In [1]: import numpy as np

In [2]: import numpy.linalg as la

In [3]: np.set_printoptions(precision=3, suppress=True, linewidth=200, floatmode="fixed")

In [4]: M = np.load("case14.npy")

In [5]: M
Out[5]: 
array([[ -4.400,   0.272,  -0.860,  -4.887,  -0.933,  -4.046,  -4.766,  -4.574,  -4.035,  -3.449,  -3.536,   0.251],
       [-11.884,  -0.331,  -2.739, -14.428,  -3.253, -12.291, -14.715, -15.352, -11.723,  -9.056, -11.819,  -0.068],
       [ 12.573,   0.377,   3.007,  14.788,   3.064,  12.022,  14.993,  15.128,  11.847,   9.025,  12.075,  -0.168],
       [  4.077,   0.512,   0.842,   4.411,   0.924,   3.987,   4.875,   4.890,   3.953,   2.969,   4.067,   0.071],
       [  8.153,   0.024,   2.056,  10.397,   2.280,   8.245,   9.338,   9.621,   8.025,   5.942,   7.449,  -0.352],
       [ -3.896,  -0.474,  -1.180,  -5.316,  -0.685,  -4.664,  -5.003,  -5.104,  -3.671,  -3.087,  -4.423,  -0.381],
       [ -7.954,   0.543,  -1.996,  -9.579,  -1.282,  -7.597, -10.258, -10.133,  -8.010,  -6.131,  -7.564,  -0.423],
       [-16.006,  -0.103,  -3.969, -19.962,  -4.300, -16.326, -20.514, -19.368, -16.208, -12.268, -16.030,   0.074],
       [ -8.620,   0.319,  -1.894, -10.420,  -2.583,  -8.289,  -9.552, -10.305,  -8.055,  -6.097,  -8.165,   0.056],
       [  4.150,   0.100,   0.869,   5.551,   1.082,   4.316,   4.366,   4.983,   4.061,   2.680,   4.284,   0.094]])

In [6]: left, sigma, Vh = la.svd(M)

In [7]: np.argmax(sigma[:-1] / (sigma[1:] + 1e-6)) + 1
Out[7]: np.int64(1)

In [8]: sigma
Out[8]: array([86.650,  1.781,  1.482,  1.154,  1.046,  0.740,  0.647,  0.490,  0.420,  0.128])

In [9]: B = left[:, :1] @ np.diag(sigma[:1]) @ Vh[:1]

In [10]: np.round(la.norm(M - B) / la.norm(M), 3)
Out[10]: np.float64(0.035)

In [11]: round(np.abs(M - B).max(), 3)
Out[11]: np.float64(0.772)
